$ python3 -q
>>> import numpy as np
>>> np.set_printoptions(precision=2, suppress=True, linewidth=140, legacy="1.25")
>>> W2 = np.array([[0, 3, 3, 2, 1, 0]])
>>> rng = np.random.default_rng(44)
>>> feats = rng.normal(size=(29, 1)) @ W2 + np.array([3, 2, 9, 7, 5, 6])
>>> feats
array([[ 3.  ,  6.34, 13.34,  9.89,  6.45,  6.  ],
       [ 3.  ,  2.31,  9.31,  7.2 ,  5.1 ,  6.  ],
       [ 3.  ,  2.98,  9.98,  7.65,  5.33,  6.  ],
       [ 3.  ,  5.41, 12.41,  9.27,  6.14,  6.  ],
       [ 3.  ,  4.47, 11.47,  8.65,  5.82,  6.  ],
       [ 3.  ,  3.74, 10.74,  8.16,  5.58,  6.  ],
       [ 3.  ,  0.86,  7.86,  6.24,  4.62,  6.  ],
       [ 3.  , -1.06,  5.94,  4.96,  3.98,  6.  ],
       [ 3.  ,  3.13, 10.13,  7.75,  5.38,  6.  ],
       [ 3.  ,  0.46,  7.46,  5.98,  4.49,  6.  ],
       [ 3.  ,  4.48, 11.48,  8.65,  5.83,  6.  ],
       [ 3.  ,  2.63,  9.63,  7.42,  5.21,  6.  ],
       [ 3.  , -0.24,  6.76,  5.51,  4.25,  6.  ],
       [ 3.  ,  2.8 ,  9.8 ,  7.54,  5.27,  6.  ],
       [ 3.  ,  4.13, 11.13,  8.42,  5.71,  6.  ],
       [ 3.  ,  2.53,  9.53,  7.36,  5.18,  6.  ],
       [ 3.  , -0.35,  6.65,  5.43,  4.22,  6.  ],
       [ 3.  ,  2.79,  9.79,  7.52,  5.26,  6.  ],
       [ 3.  ,  3.07, 10.07,  7.71,  5.36,  6.  ],
       [ 3.  ,  4.47, 11.47,  8.65,  5.82,  6.  ],
       [ 3.  ,  4.17, 11.17,  8.44,  5.72,  6.  ],
       [ 3.  , -0.72,  6.28,  5.18,  4.09,  6.  ],
       [ 3.  ,  0.51,  7.51,  6.  ,  4.5 ,  6.  ],
       [ 3.  ,  3.82, 10.82,  8.21,  5.61,  6.  ],
       [ 3.  , -3.09,  3.91,  3.6 ,  3.3 ,  6.  ],
       [ 3.  ,  4.33, 11.33,  8.55,  5.78,  6.  ],
       [ 3.  , -0.52,  6.48,  5.32,  4.16,  6.  ],
       [ 3.  ,  0.73,  7.73,  6.16,  4.58,  6.  ],
       [ 3.  ,  6.33, 13.33,  9.89,  6.44,  6.  ]])
>>> # looks like rank 2
>>> A2 = np.array([[0, -2], [-1, 2], [0, 0], [-1, -2], [2, 1], [-2, 1]])
>>> np.vstack([feats, A2.T]).shape
(31, 6)
>>> np.linalg.matrix_rank(feats @ A2)
2
>>> np.linalg.matrix_rank(np.vstack([feats, A2.T]))
4
>>> A2 @ feats
Traceback (most recent call last):
  File "<python-input-11>", line 1, in <module>
    A2 @ feats
    ~~~^~~~~~~
ValueError: matmul: Input operand 1 has a mismatch in its core dimension 0, with gufunc signature (n?,k),(k,m?)->(n?,m?) (size 29 is different from 2)
>>> X = np.load("w.npy")
>>> X
array([[-0.3, -0.2,  0. ],
       [ 0.1, -1.3,  1.3],
       [ 0.7,  0.9,  1.3],
       [-1.5, 10. , -9. ],
       [-0.1, -0.4,  1.4],
       [-0.5,  1.1,  1.1],
       [-0.4, -0.5, -0.2],
       [ 1.7, -1.2, -0.3],
       [-0.6, -0.5, -2.1],
       [ 0. ,  0.6, -1.9],
       [ 0.2,  1.4,  2.3],
       [ 0.3, -0.4, -1.1],
       [-0.4,  0.1,  0.3],
       [ 0.1, -2.1, -0.4],
       [-0.4,  0.5, -0.6],
       [ 1.1, -0.9,  1. ],
       [-0.7, -0.6,  0.2],
       [-1.4, -0.6,  0.7],
       [-1.4,  1.1,  1.4],
       [ 1.2,  0.5,  0.4],
       [-0.1,  1.2, -0.3],
       [-1.6,  0. , -0.1],
       [-0.3,  0.7, -1.3],
       [ 2.6,  0.1, -0.8],
       [-0.3, -0.3, -0.2],
       [-0.6, -1.6,  0.8],
       [ 0.4,  2.5, -0.8],
       [ 1. , -0.7,  0.1],
       [ 0.9, -1.8,  0.4],
       [-1.2, -0.8, -0.9],
       [-0.4,  1.7,  1.8],
       [ 0. ,  1.2, -1.3],
       [-0.3, -1.3,  2.2]])
>>> Q, evecs = np.linalg.qr(X[:, :2])[0], np.linalg.qr(X[:, 2:])[0]
>>> sv = np.linalg.svd(Q.T @ evecs, compute_uv=False)
>>> sv
array([0.71])
>>> np.degrees(np.arccos(sv.clip(0, 1)))
array([45.08])
>>> (sv > 0.9).sum()
0
>>> hat = X @ np.linalg.solve(X.T @ X, X.T)
>>> np.linalg.matrix_rank(np.eye(33) - hat)
30
>>> np.allclose(hat @ hat, hat)
True
>>> t3 = np.stack([X, -2 * X, X[::-1]])
>>> np.linalg.matrix_rank(t3.reshape(3, -1))
2
>>> np.linalg.matrix_rank(t3)
array([3, 3, 3])
>>> np.linalg.norm(t3, axis=(1, 2))
array([16.9 , 33.81, 16.9 ])
>>> t3.shape
(3, 33, 3)
>>> D = np.linalg.norm(X[:, None] - X[None], axis=-1)
>>> np.flatnonzero(D[13] < D.mean() / 2)
array([13, 25, 28])
>>> np.linalg.matrix_rank(D ** 2)
5
>>> (D + 1e9 * np.eye(33)).round(6).argmin(axis=1)
array([24, 25, 19, 26,  1, 30, 24, 27,  9, 22, 30, 24,  0, 28, 22, 27,  6, 16,  5,  2, 14, 17, 31,  7,  0,  1, 31, 15, 15,  6, 10, 22,  1])
>>> D.shape
(33, 33)
>>> D[:5, :5]
array([[ 0.  ,  1.75,  1.97, 13.66,  1.43],
       [ 1.75,  0.  ,  2.28, 15.37,  0.93],
       [ 1.97,  2.28,  0.  , 13.92,  1.53],
       [13.66, 15.37, 13.92,  0.  , 14.77],
       [ 1.43,  0.93,  1.53, 14.77,  0.  ]])
>>> np.unravel_index(D.round(6).argmax(), D.shape)
(3, 32)
>>> x = np.array([-7, 2, -1])
>>> rhs = X @ x
>>> np.linalg.solve(X.T @ X, X.T @ rhs)
array([-7.,  2., -1.])
>>> try:
...     np.linalg.solve(X, rhs)
... except np.linalg.LinAlgError as e:
...     print(repr(e))
... 
LinAlgError('Last 2 dimensions of the array must be square')
>>> np.round(np.linalg.pinv(X) @ X, 2) + 0
array([[1., 0., 0.],
       [0., 1., 0.],
       [0., 0., 1.]])
>>> rhs = rhs + 0.3 * rng.normal(size=33)
>>> rhs
array([  1.68,  -4.69,  -4.32,  39.47,  -1.69,   4.67,   2.64, -13.72,   5.43,   3.18,  -0.66,  -1.61,   2.44,  -4.35,   4.42,  -9.99,
         3.44,   8.28,  10.25,  -7.71,   3.19,  11.04,   5.04, -17.49,   1.66,  -0.01,   3.12,  -8.42, -10.95,   7.91,   4.22,   4.3 ,
        -2.43])
>>> b, *_ = np.linalg.lstsq(X, rhs)
>>> [round(float(np.linalg.norm(np.linalg.solve(X.T @ X + lam * np.eye(3), X.T @ rhs))), 2) for lam in (0, 1, 10, 100)]
[7.34, 7.1, 5.59, 2.43]
>>> np.round(np.linalg.norm(rhs - X @ b), 2)
1.59
>>> b.round()
array([-7.,  2., -1.])
>>> b
array([-7.  ,  1.99, -1.02])
>>> np.round(X.T @ (rhs - X @ b), 2) + 0
array([0., 0., 0.])
